$ python3 -q
>>> import numpy as np
>>> np.set_printoptions(precision=3, suppress=True, linewidth=120, legacy="1.25")
>>> X = np.load("case11.npy")
>>> X
array([[ -3,  -3,  -3,  -3],
       [ -3,  -6,  -6,  -6],
       [ -3,  -6,  -9,  -9],
       [ -3,  -6,  -9, -12]])
>>> vals, vecs = np.linalg.eigh(X)
>>> x = np.array([2, 5, -4, -3])
>>> np.linalg.eigvalsh(X[1:, 1:])
array([-23.675,  -2.357,  -0.968])
>>> print(vecs * np.maximum(vals, 0) @ vecs.T)
[[0. 0. 0. 0.]
 [0. 0. 0. 0.]
 [0. 0. 0. 0.]
 [0. 0. 0. 0.]]
>>> print(np.abs(X).sum(axis=1).max(), round(float(np.abs(vals).max()), 3))
30 24.873
>>> x @ X @ x
-186
>>> u = np.array([-6, 5, -4])
>>> np.correlate(X[2], X[3], "full")
array([ 36,  99, 180, 234, 153,  81,  27])
>>> np.polyval(u, X[2])
array([ -73, -250, -535, -535])
>>> np.convolve(X[2], u)
array([18, 21, 36, 33, -9, 36])
>>> np.array([np.convolve(row, u, "same") for row in X])
array([[  3,  15,  15,  -3],
       [ 21,  18,  30,  -6],
       [ 21,  36,  33,  -9],
       [ 21,  36,  51, -24]])
>>> vals, vecs = np.linalg.eigh(X)
>>> (vals > 1e-8).sum(), (vals < -1e-8).sum()
(0, 4)
>>> np.round(vecs.T @ X @ vecs, 3) + 0
array([[-24.873,   0.   ,   0.   ,   0.   ],
       [  0.   ,  -3.   ,   0.   ,   0.   ],
       [  0.   ,   0.   ,  -1.278,   0.   ],
       [  0.   ,   0.   ,   0.   ,  -0.849]])
>>> np.unique(vals.round(6) + 0, return_counts=True)[1]
array([1, 1, 1, 1])
>>> print(np.linalg.svd(X, compute_uv=False))
[24.873  3.     1.278  0.849]
>>> np.linalg.eigvalsh(X @ X)
array([  0.721,   1.633,   9.   , 618.645])
>>> print([round(float(np.linalg.det(X[:i, :i])), 2) + 0 for i in range(1, 5)])
[-3.0, 9.0, -27.0, 81.0]
>>> round(float(np.linalg.eigvalsh(X).min()), 3)
-24.873
>>> np.all(np.linalg.eigvalsh(X) > 0)
False
>>> x = np.array([2, 1, 0, 1])
>>> X @ np.eye(4)[1]
array([-3., -6., -6., -6.])
>>> np.einsum("ij,j->i", X, x)
array([-12, -18, -21, -24])
>>> np.sign((X @ x).round(6))
array([-1, -1, -1, -1])
>>> print(X @ x)
[-12 -18 -21 -24]
>>> print(X @ np.ones(4))
[-12. -21. -27. -30.]
>>> np.linalg.norm(X @ x) <= np.linalg.norm(X, 2) * np.linalg.norm(x) + 1e-9
True
>>> A = np.load("w.npy")
>>> print(A)
[[ 0  0 -3]
 [ 0 -2  0]
 [-2  0  0]]
>>> vals, vecs = np.linalg.eig(A)
>>> np.prod(vals)
12.0
>>> np.sort(np.linalg.eigvals(np.linalg.inv(A)))
array([-0.5  , -0.408,  0.408])
>>> np.sort(np.linalg.eigvals(A.T))
array([-2.449, -2.   ,  2.449])
>>> q, _ = np.linalg.qr(np.array([[-0.3, -0.5, -1.6], [-0.5, 2.1, -0.6], [-2.1, -0.8, 1.5]]))
>>> mat = 2 * q
>>> mat
array([[-0.275,  0.396, -1.941],
       [-0.459, -1.919, -0.327],
       [-1.927,  0.4  ,  0.355]])
>>> q, vecs = np.linalg.qr(mat[:, :1])[0], np.linalg.qr(mat[:, 1:])[0]
>>> sig = np.linalg.svd(q.T @ vecs, compute_uv=False)
>>> (sig > 0.9).sum()
0
>>> np.degrees(np.arccos(sig.clip(0, 1)))
array([90.])
>>> round(np.linalg.norm(q @ q.T - vecs @ vecs.T, 2), 3)
1.0
>>> mat.sum(axis=0)
array([-2.661, -1.122, -1.913])
>>> mat - mat[0]
array([[ 0.   ,  0.   ,  0.   ],
       [-0.184, -2.315,  1.614],
       [-1.652,  0.004,  2.296]])
>>> np.linalg.matrix_rank(mat)
3
>>> np.count_nonzero(mat)
9
>>> m1 = np.load("arr.npy")
>>> m1
array([[ 1, -1,  1, -1,  1, -1,  1, -1],
       [ 1,  1,  1,  1, -1, -1, -1, -1],
       [ 1,  1, -1, -1,  1,  1, -1, -1]])
>>> A2 = m1 / np.linalg.norm(m1, axis=1)
Traceback (most recent call last):
  File "<python-input-51>", line 1, in <module>
    A2 = m1 / np.linalg.norm(m1, axis=1)
         ~~~^~~~~~~~~~~~~~~~~~~~~~~~~~~~
ValueError: operands could not be broadcast together with shapes (3,8) (3,) 
>>> A2 = m1 / np.linalg.norm(m1, axis=1, keepdims=True)
>>> G = A2 @ A2.T
>>> np.linalg.norm(A2, axis=1)
array([1., 1., 1.])
>>> print(np.degrees(np.arccos(np.clip(G[2, 0], -1, 1))))
90.0
>>> (G - 2 * np.eye(3)).round(6).argmax(axis=1)
array([1, 0, 0])
>>> G[2].round(3) + 0
array([0., 0., 1.])
>>> (np.abs(G) > 0.9).astype(int)
array([[1, 0, 0],
       [0, 1, 0],
       [0, 0, 1]])
>>> print(G.round(3) + 0)
[[1. 0. 0.]
 [0. 1. 0.]
 [0. 0. 1.]]
>>> A2 = np.linalg.inv(mat)
>>> print((np.abs(A2) > 1e-9).astype(int))
[[1 1 1]
 [1 1 1]
 [1 1 1]]
>>> A2
array([[-0.069, -0.115, -0.482],
       [ 0.099, -0.48 ,  0.1  ],
       [-0.485, -0.082,  0.089]])
>>> np.allclose(A2, mat.T)
False
>>> feats = np.load("data.npy")
>>> feats
array([[ 2.776, -4.084, -0.785],
       [ 1.182,  1.87 , -4.484],
       [ 2.102,  0.325, -4.525],
       [-0.848,  3.981, -2.904],
       [ 1.208, -4.195,  2.438],
       [ 0.512,  2.734, -4.155],
       [-0.26 , -3.015,  3.981],
       [-2.995,  2.285,  3.287],
       [-2.024,  4.437, -1.105],
       [ 2.89 , -3.888, -1.237],
       [ 2.818, -4.022, -0.941],
       [ 1.014,  2.104, -4.421],
       [ 0.921, -4.029,  2.814],
       [ 2.867, -1.671, -3.74 ],
       [-1.703,  4.389, -1.684],
       [ 2.073, -4.437,  1.008],
       [-2.591,  0.797,  4.201],
       [ 1.515,  1.367, -4.565],
       [-2.865,  3.939,  1.129],
       [ 0.405,  2.856, -4.084],
       [-2.941,  1.989,  3.521],
       [-0.365,  3.615, -3.435]])
>>> # rows and columns are dependent
>>> U, sig, Vt = np.linalg.svd(feats)
>>> vecs = Vt[:(sig > 1e-8).sum()]
>>> rng = np.random.default_rng(639185)
>>> x = feats[5] + 5 * feats[10] + rng.integers(2) * np.eye(3)[2]
>>> x
array([ 14.602, -17.375,  -8.859])
>>> np.diag(vecs.T @ vecs)
array([0.373, 0.787, 0.839])
>>> print(round(np.linalg.norm(x - vecs.T @ vecs @ x), 3))
0.0
>>> vecs.T @ vecs
array([[ 0.373, -0.365, -0.317],
       [-0.365,  0.787, -0.185],
       [-0.317, -0.185,  0.839]])
>>> print(np.allclose(vecs.T @ vecs @ x, x))
True
